In [1]: import numpy as np

In [2]: import numpy.linalg as la

In [3]: np.set_printoptions(precision=1, suppress=True, linewidth=200)

In [4]: data = np.array([[-45.3, -33.4, -2.5],
   ...:     [-45.5, -34.0, -5.2],
   ...:     [-44.9, -34.2, -5.6],
   ...:     [-42.6, -34.9, -6.7],
   ...:     [-42.9, -35.5, -4.8],
   ...:     [-45.0, -34.7, -5.1],
   ...:     [-45.0, -34.4, -4.1],
   ...:     [-44.0, -35.3, -3.5],
   ...:     [-44.1, -33.7, -5.9],
   ...:     [-45.0, -34.4, -5.7]])

In [5]: print(data)
[[-45.3 -33.4  -2.5]
 [-45.5 -34.   -5.2]
 [-44.9 -34.2  -5.6]
 [-42.6 -34.9  -6.7]
 [-42.9 -35.5  -4.8]
 [-45.  -34.7  -5.1]
 [-45.  -34.4  -4.1]
 [-44.  -35.3  -3.5]
 [-44.1 -33.7  -5.9]
 [-45.  -34.4  -5.7]]

In [6]: vec = np.array([-3, -1, -1])

In [7]: data @ vec
Out[7]: array([171.8, 175.7, 174.5, 169.4, 169. , 174.8, 173.5, 170.8, 171.9, 175.1])

In [8]: print(data @ np.ones(3))
[-81.2 -84.7 -84.7 -84.2 -83.2 -84.8 -83.5 -82.8 -83.7 -85.1]

In [9]: print((data @ vec).argmax())
1

In [10]: print(la.norm(data @ vec) <= la.norm(data, 2) * la.norm(vec) + 1e-9)
True

In [11]: data @ np.eye(3)[0]
Out[11]: array([-45.3, -45.5, -44.9, -42.6, -42.9, -45. , -45. , -44. , -44.1, -45. ])

In [12]: data @ (2 * vec)
Out[12]: array([343.6, 351.4, 349. , 338.8, 338. , 349.6, 347. , 341.6, 343.8, 350.2])

In [13]: data * vec
Out[13]: 
array([[135.9,  33.4,   2.5],
       [136.5,  34. ,   5.2],
       [134.7,  34.2,   5.6],
       [127.8,  34.9,   6.7],
       [128.7,  35.5,   4.8],
       [135. ,  34.7,   5.1],
       [135. ,  34.4,   4.1],
       [132. ,  35.3,   3.5],
       [132.3,  33.7,   5.9],
       [135. ,  34.4,   5.7]])

In [14]: P = data @ la.solve(data.T @ data, data.T)

In [15]: print(np.round(np.trace(P), 1))
3.0

In [16]: print(np.round(la.eigvalsh(P), 1) + 0)
[0. 0. 0. 0. 0. 0. 0. 1. 1. 1.]

In [17]: P.round(1) + 0
Out[17]: 
array([[ 0.6,  0.1,  0. , -0.3,  0. ,  0.1,  0.3,  0.2,  0. ,  0. ],
       [ 0.1,  0.2,  0.2,  0. , -0.1,  0.1,  0.1, -0.1,  0.2,  0.2],
       [ 0. ,  0.2,  0.2,  0.1,  0. ,  0.1,  0.1, -0.1,  0.2,  0.2],
       [-0.3,  0. ,  0.1,  0.5,  0.3,  0.1,  0. ,  0.1,  0.2,  0.1],
       [ 0. , -0.1,  0. ,  0.3,  0.5,  0.1,  0.1,  0.4,  0. ,  0. ],
       [ 0.1,  0.1,  0.1,  0.1,  0.1,  0.1,  0.1,  0.1,  0.1,  0.1],
       [ 0.3,  0.1,  0.1,  0. ,  0.1,  0.1,  0.2,  0.2,  0. ,  0.1],
       [ 0.2, -0.1, -0.1,  0.1,  0.4,  0.1,  0.2,  0.4, -0.1, -0.1],
       [ 0. ,  0.2,  0.2,  0.2,  0. ,  0.1,  0. , -0.1,  0.2,  0.2],
       [ 0. ,  0.2,  0.2,  0.1,  0. ,  0.1,  0.1, -0.1,  0.2,  0.2]])

In [18]: print(np.allclose(P @ P, P))
True
